$ python -q
>>> import numpy as np
>>> np.set_printoptions(precision=2, suppress=True, linewidth=120, legacy="1.25")
>>> rd = lambda a: np.round(a, 2) + 0
>>> J = np.load("test6.npy")
>>> J
array([[30.,  5., 35.,  0.],
       [ 5.,  6.,  7.,  0.],
       [35.,  7., 54.,  0.],
       [ 0.,  0.,  0.,  5.]])
>>> left, sigma, vt = np.linalg.svd(J)
>>> np.argmax(sigma[:-1] / (sigma[1:] + 1e-6)) + 1
1
>>> other = left[:, :1] @ np.diag(sigma[:1]) @ vt[:1]
>>> rd(np.linalg.norm(J - other) / np.linalg.norm(J))
0.11
>>> np.linalg.matrix_rank(J, rtol=0.05)
4
>>> np.abs(J - other).max()
5.0
>>> np.linalg.matrix_rank(other)
1
>>> rd(np.linalg.norm(J - other, 2)), sigma[1]
(5.0, 5.0)
>>> u = np.array([-3, -3, -1, 2])
>>> other = J + np.outer(u, np.eye(4)[1])
>>> other
array([[30.,  2., 35.,  0.],
       [ 5.,  3.,  7.,  0.],
       [35.,  6., 54.,  0.],
       [ 0.,  2.,  0.,  5.]])
>>> rd(np.linalg.det(other.T))
4625.0
>>> np.einsum("ii->", other)
92.0
>>> rd(np.linalg.det(2 * other)), rd(np.linalg.det(other))
(74000.0, 4625.0)
>>> rd(np.linalg.det(other[::-1]))
4625.0
>>> rd(np.linalg.eigvals(other))
array([ 5.  , 79.68,  2.32,  5.  ])
>>> rd(np.linalg.eigvals(other).sum().real)
92.0
>>> rd(np.poly(other))
array([    1.,   -92.,  1030., -3900.,  4625.])
>>> np.einsum("ij,ji->", other, other)
6404.0
>>> vec = np.ones(4)
>>> for _ in range(3):
...     vec = J @ vec
...     vec /= np.linalg.norm(vec)
...     print(round(vec @ J @ vec, 2))
... 
79.77
80.0
80.0
>>> rd(vec)
array([0.58, 0.12, 0.81, 0.  ])
>>> X = np.load("dump.npy")
>>> X
array([[ 97,   4,  28, -19],
       [  4, 230,  49,  63],
       [ 28,  49,  65,  36],
       [-19,  63,  36, 174]])
>>> vals, vecs = np.linalg.eigh(X)
>>> vec = np.array([1, 2, 2, -2])
>>> rd(vecs * np.sqrt(vals) @ vecs.T)
array([[ 9.65,  0.11,  1.72, -0.98],
       [ 0.11, 14.87,  2.03,  2.15],
       [ 1.72,  2.03,  7.43,  1.64],
       [-0.98,  2.15,  1.64, 12.87]])
>>> vals, vecs = np.linalg.eig(X)
>>> rd(X @ vecs[:, 0] - vals[0] * vecs[:, 0])
array([0., 0., 0., 0.])
>>> rd(np.sort(np.linalg.eigvals(X @ X)))
array([ 1143.84, 10665.31, 19992.96, 82661.88])
>>> E = np.loadtxt("sample5.csv", delimiter=",")
>>> E
array([[-12.,   8.,  -4.],
       [ -8.,  -4.,   4.],
       [ -8.,  -8.,   8.]])
>>> vec = np.array([-1, -2, 2, 1])
>>> np.linalg.norm(J @ vec) <= np.linalg.norm(J, 2) * np.linalg.norm(vec) + 1e-9
True
>>> np.einsum("ij,j->i", J, vec)
array([30., -3., 59.,  5.])
>>> J @ np.eye(4)[2]
array([35.,  7., 54.,  0.])
>>> rd(np.linalg.matrix_power(E, 2))
array([[112., -96.,  48.],
       [ 96., -80.,  48.],
       [ 96., -96.,  64.]])
>>> rd(np.sort(np.abs(np.linalg.eigvals(E))))
array([4., 4., 8.])
>>> rd(np.linalg.det(E))
128.0
>>> (E - E.T) / 2
array([[ 0.,  8.,  2.],
       [-8.,  0.,  6.],
       [-2., -6.,  0.]])
>>> (E + E.T) / 2
array([[-12.,   0.,  -6.],
       [  0.,  -4.,  -2.],
       [ -6.,  -2.,   8.]])
>>> Q, vecs = np.linalg.qr(E[:, :1])[0], np.linalg.qr(E[:, 1:])[0]
>>> sigma = np.linalg.svd(Q.T @ vecs, compute_uv=False)
>>> rd(sigma)
array([0.98])
>>> rd(np.degrees(np.arccos(sigma.clip(0, 1))))
array([12.53])
>>> feats = np.load("run3.npy")
>>> rd(feats)
array([[-2.09, -0.89, -1.79],
       [-0.89, -4.38,  1.23],
       [-1.79,  1.23, -2.53]])
>>> def softmax(z):
...     e = np.exp(z - z.max(axis=-1, keepdims=True))
...     return e / e.sum(axis=-1, keepdims=True)
... 
>>> rd(softmax(feats).sum(axis=1))
array([1., 1., 1.])
>>> rd(softmax(feats[0]))
array([0.18, 0.58, 0.24])
>>> scores = feats @ feats.T / np.sqrt(3)
>>> rd(softmax(scores))
array([[0.64, 0.04, 0.32],
       [0.  , 1.  , 0.  ],
       [0.09, 0.  , 0.91]])
>>> rd(softmax(scores + np.triu(np.full(scores.shape, -np.inf), 1)))
array([[1.  , 0.  , 0.  ],
       [0.  , 1.  , 0.  ],
       [0.09, 0.  , 0.91]])
>>> rd(softmax(scores)[0] @ feats)
array([-1.94, -0.35, -1.9 ])
>>> vec = np.array([2, 2, 2])
>>> np.linalg.norm(feats @ vec) <= np.linalg.norm(feats, 2) * np.linalg.norm(vec) + 1e-9
True
>>> (feats @ vec).argmax()
2
>>> rd(feats @ np.eye(3)[0])
array([-2.09, -0.89, -1.79])
>>> np.sign((feats @ vec).round(6))
array([-1., -1., -1.])
>>> rd((feats * vec).sum(axis=1))
array([-9.53, -8.09, -6.17])
>>> np.linalg.cond(feats) > 100
True
>>> np.linalg.matrix_rank(feats, rtol=0.1)
2
>>> rd(np.linalg.norm(feats, 2) / np.linalg.norm(feats))
0.78
>>> np.argsort(-np.linalg.norm(feats, axis=0).round(6), kind="stable")[:3]
array([1, 2, 0])
>>> other = np.array([[0, 2, 2], [0, 0, 1]])
>>> basis = np.kron(other, feats)
>>> rd(basis)
array([[ 0.  ,  0.  ,  0.  , -4.17, -1.79, -3.57, -4.17, -1.79, -3.57],
       [ 0.  ,  0.  ,  0.  , -1.79, -8.77,  2.47, -1.79, -8.77,  2.47],
       [ 0.  ,  0.  ,  0.  , -3.57,  2.47, -5.06, -3.57,  2.47, -5.06],
       [ 0.  ,  0.  ,  0.  ,  0.  ,  0.  ,  0.  , -2.09, -0.89, -1.79],
       [ 0.  ,  0.  ,  0.  ,  0.  ,  0.  ,  0.  , -0.89, -4.38,  1.23],
       [ 0.  ,  0.  ,  0.  ,  0.  ,  0.  ,  0.  , -1.79,  1.23, -2.53]])
>>> rd(np.linalg.norm(basis, 2)), rd(np.linalg.norm(other, 2) * np.linalg.norm(feats, 2))
(14.6, 14.6)
>>> basis.shape
(6, 9)
>>> F = np.load("case11.npy")
>>> F
array([[-5.,  1.,  3.,  0.],
       [ 0., -1., -3., -1.],
       [ 0.,  2.,  3., -2.],
       [ 0., -3.,  3.,  2.]])
>>> proj = np.triu(np.array([[2, 2, -2, -2], [2, 0, -1, 1], [-2, 2, 1, 1], [1, 1, -2, -1]]), 1) + np.eye(4)
>>> other = proj @ F @ np.linalg.inv(proj)
>>> other
array([[ -5.,  11., -14.,  -9.],
       [  0.,  -6.,  -9.,  18.],
       [  0.,  -1.,   5.,  -4.],
       [  0.,  -3.,   0.,   5.]])
>>> rd(np.linalg.det(other))
165.0
>>> proj @ F - F @ proj
array([[  0.,  10., -27., -16.],
       [  0.,  -5.,  -1.,   8.],
       [  0.,  -3.,   5.,  -3.],
       [  0.,   0.,  -3.,   0.]])
>>> rd(np.poly(other))
array([  1.,   1., -10.,  83., 165.])
>>> np.trace(other), np.trace(F)
(-1.0, -1.0)
>>> np.linalg.matrix_rank(other)
4
>>> rd(np.linalg.norm(other, 2) / np.linalg.norm(other))
0.78
>>> round(np.log10(np.linalg.cond(other)))
2
>>> np.linalg.matrix_rank(other, rtol=0.1)
2
>>> [round(float(x), 2) for x in np.linalg.svd(other, compute_uv=False)[:3]]
[23.95, 19.09, 1.36]
>>> rd(np.abs(np.linalg.svd(other)[2][-1]))
array([0.57, 0.59, 0.41, 0.4 ])
>>> F.shape
(4, 4)
>>> rd(np.linalg.norm(F))
9.22
>>> F.sum(axis=1)
array([-1., -5.,  3.,  2.])
>>> rd(np.linalg.svd(F, compute_uv=False))
array([6.88, 4.72, 3.66, 1.39])
>>> F.sum(axis=0)
array([-5., -1.,  6., -1.])
>>> np.diff(F, axis=0)
array([[ 5., -2., -6., -1.],
       [ 0.,  3.,  6., -1.],
       [ 0., -5.,  0.,  4.]])
>>> np.count_nonzero(F)
12
>>> F - F[0]
array([[ 0.,  0.,  0.,  0.],
       [ 5., -2., -6., -1.],
       [ 5.,  1.,  0., -2.],
       [ 5., -4.,  0.,  2.]])
>>> np.linalg.matrix_rank(F)
4
>>> rng = np.random.default_rng(65449)
>>> z = rng.permutation(4)
>>> z
array([2, 1, 0, 3])
>>> other = F[z][:, z]
>>> rd(np.linalg.det(other)), rd(np.linalg.det(F[z]))
(165.0, -165.0)
>>> np.trace(other)
-1.0
>>> other
array([[ 3.,  2.,  0., -2.],
       [-3., -1.,  0., -1.],
       [ 3.,  1., -5.,  0.],
       [ 3., -3.,  0.,  2.]])
>>> np.diag(other)
array([ 3., -1., -5.,  2.])
>>> Q, vecs = np.linalg.qr(F[:, :2])[0], np.linalg.qr(F[:, 2:])[0]
>>> sigma = np.linalg.svd(Q.T @ vecs, compute_uv=False)
>>> rd(np.linalg.norm(Q @ Q.T - vecs @ vecs.T, 2))
0.87
>>> (sigma > 0.9).sum()
0
>>> W0 = np.array([[3.0, 1.0, 1.0], [1.0, 3.0, 1.0], [1.0, 1.0, 3.0]])
>>> W0
array([[3., 1., 1.],
       [1., 3., 1.],
       [1., 1., 3.]])
>>> other = np.array([[-2, 2, -3], [-3, 2, 2]])
>>> basis = np.kron(other, W0)
>>> np.linalg.matrix_rank(basis)
6
>>> basis.shape
(6, 9)
>>> vals, vecs = np.linalg.eigh(W0)
>>> vec = np.array([1, 1, 2])
>>> np.abs(W0).sum(axis=1).max(), rd(np.abs(vals).max())
(5.0, 5.0)
>>> (np.sign(vecs[:, -1].round(6)) == np.sign(vecs[0, -1].round(6))).astype(int)
array([1, 1, 1])
>>> rd(vec @ W0 @ vec / (vec @ vec)), rd(vals[0]), rd(vals[-1])
(4.67, 2.0, 5.0)
>>> W0 @ np.ones(3)
array([5., 5., 5.])
>>> (W0 @ W0)[0]
array([11.,  7.,  7.])
>>> np.fft.fft(W0[0])
array([5.+0.j, 2.+0.j, 2.+0.j])
>>> np.sort(np.abs(np.fft.fft(W0[0]))), rd(np.sort(np.linalg.svd(W0, compute_uv=False)))
(array([2., 2., 5.]), array([2., 2., 5.]))
>>> np.allclose(W0 @ W0.T, W0.T @ W0)
True
>>> proj = np.triu(np.array([[-1, -1, -2], [-1, 2, 2], [0, 1, -1]]), 1) + np.eye(3)
>>> other = proj @ W0 @ np.linalg.inv(proj)
>>> rd(np.linalg.det(other))
20.0
>>> vec = np.array([2, 3, 3])
>>> target = W0 @ vec
>>> b, lr = np.zeros(3), 1 / np.linalg.norm(W0, 2) ** 2
>>> for i in range(12):
...     b -= lr * W0.T @ (W0 @ b - target)
...     if i % 2 == 0: print(i, round(np.linalg.norm(W0 @ b - target), 2))
... 
0 1.37
2 0.97
4 0.68
6 0.48
8 0.34
10 0.24
>>> rd(np.linalg.cond(W0))
2.5
>>> u = np.array([-1, 1, 2, -2]) + 0.5
>>> A = np.outer(u, u) / (u @ u)
>>> rd(A)
array([[ 0.02, -0.07, -0.11,  0.07],
       [-0.07,  0.2 ,  0.34, -0.2 ],
       [-0.11,  0.34,  0.57, -0.34],
       [ 0.07, -0.2 , -0.34,  0.2 ]])
>>> other = np.array([[6, 6, 3], [0, 5, 9]])
>>> basis = np.kron(other, A)
>>> rd(np.linalg.norm(basis, 2)), rd(np.linalg.norm(other, 2) * np.linalg.norm(A, 2))
(12.32, 12.32)
>>> rd(np.linalg.det(A[::-1]))
0.0
>>> rd(np.linalg.det(2 * A)), rd(np.linalg.det(A))
(0.0, 0.0)
>>> np.einsum("ii->", A)
1.0
>>> rd(np.linalg.eigvals(A))
array([0., 1., 0., 0.])
>>> vals, vecs = np.linalg.eigh(A)
>>> rd(vecs @ np.diag(vals) @ vecs.T)
array([[ 0.02, -0.07, -0.11,  0.07],
       [-0.07,  0.2 ,  0.34, -0.2 ],
       [-0.11,  0.34,  0.57, -0.34],
       [ 0.07, -0.2 , -0.34,  0.2 ]])
>>> rd(vecs.T @ vecs)
array([[1., 0., 0., 0.],
       [0., 1., 0., 0.],
       [0., 0., 1., 0.],
       [0., 0., 0., 1.]])
>>> np.unique(vals.round(6) + 0, return_counts=True)[1]
array([3, 1])
>>> rd(vals.sum()), np.trace(A)
(1.0, 1.0)
>>> rd(np.linalg.svd(A, compute_uv=False))
array([1., 0., 0., 0.])
>>> sigma = 10 * 0.9 ** np.arange(3)
>>> mat = rng.normal(size=(14, 3)) * rng.permutation(sigma)
>>> rd(mat)
array([[  0.5 ,  -4.97,   5.42],
       [-14.6 ,   3.21,  -1.35],
       [ -9.6 ,  -1.7 , -20.85],
       [ 17.51,  13.83, -13.71],
       [ -9.9 ,   7.41,   1.87],
       [  1.15,  -9.65,  -7.2 ],
       [ -1.86,  14.21,   4.6 ],
       [  2.74, -10.69, -19.11],
       [ -8.31, -15.22,   2.63],
       [ -3.41,   1.73,  -3.02],
       [ -6.36,  13.12,  -0.55],
       [ -8.53, -14.27,  -4.94],
       [ 11.65,   5.18,   7.57],
       [-17.46, -18.95,  -5.12]])
>>> left, sigma, vt = np.linalg.svd(feats)
>>> rd(sigma)
array([5., 4., 0.])
>>> np.argmax(sigma[:-1] / (sigma[1:] + 1e-6)) + 1
2
>>> other = left[:, :2] @ np.diag(sigma[:2]) @ vt[:2]
>>> rd(np.linalg.norm(feats - other) / np.linalg.norm(feats))
0.0
>>> rd(np.abs(feats - other).max())
0.0
>>> np.linalg.matrix_rank(feats, rtol=0.05)
2
>>> rd(other)
array([[-2.09, -0.89, -1.79],
       [-0.89, -4.38,  1.23],
       [-1.79,  1.23, -2.53]])
>>> Xc = mat - mat.mean(axis=0)
>>> left, sigma, vt = np.linalg.svd(Xc, full_matrices=False)
>>> rd(sigma ** 2 / (sigma ** 2).sum())
array([0.53, 0.29, 0.18])
>>> rd(Xc.mean(axis=0))
array([0., 0., 0.])
>>> rd(np.abs(vt[-1]))
array([0.65, 0.52, 0.56])
>>> np.abs(left[:, 0]).argmax()
13
>>> G = np.cov(mat, rowvar=False)
>>> rd(np.linalg.eigvalsh(G)[::-1])
array([159.66,  86.17,  53.06])
>>> rd(np.median(mat, axis=0))
array([-4.89,  0.02, -2.19])
>>> rd(np.corrcoef(mat.T))
array([[ 1.  ,  0.4 , -0.07],
       [ 0.4 ,  1.  ,  0.2 ],
       [-0.07,  0.2 ,  1.  ]])
>>> rd(mat.std(axis=0))
array([ 9.27, 10.92,  8.51])
>>> np.argsort(-mat.std(axis=0).round(6), kind="stable")
array([1, 0, 2])
>>> Xc = (mat - mat.mean(axis=0)) / mat.std(axis=0)
>>> np.argwhere(np.abs(Xc) > 2)
array([[3, 0]])
>>> b = np.linalg.lstsq(np.delete(Xc, 1, axis=1), Xc[:, 1])[0]
>>> rd(b)
array([0.41, 0.22])
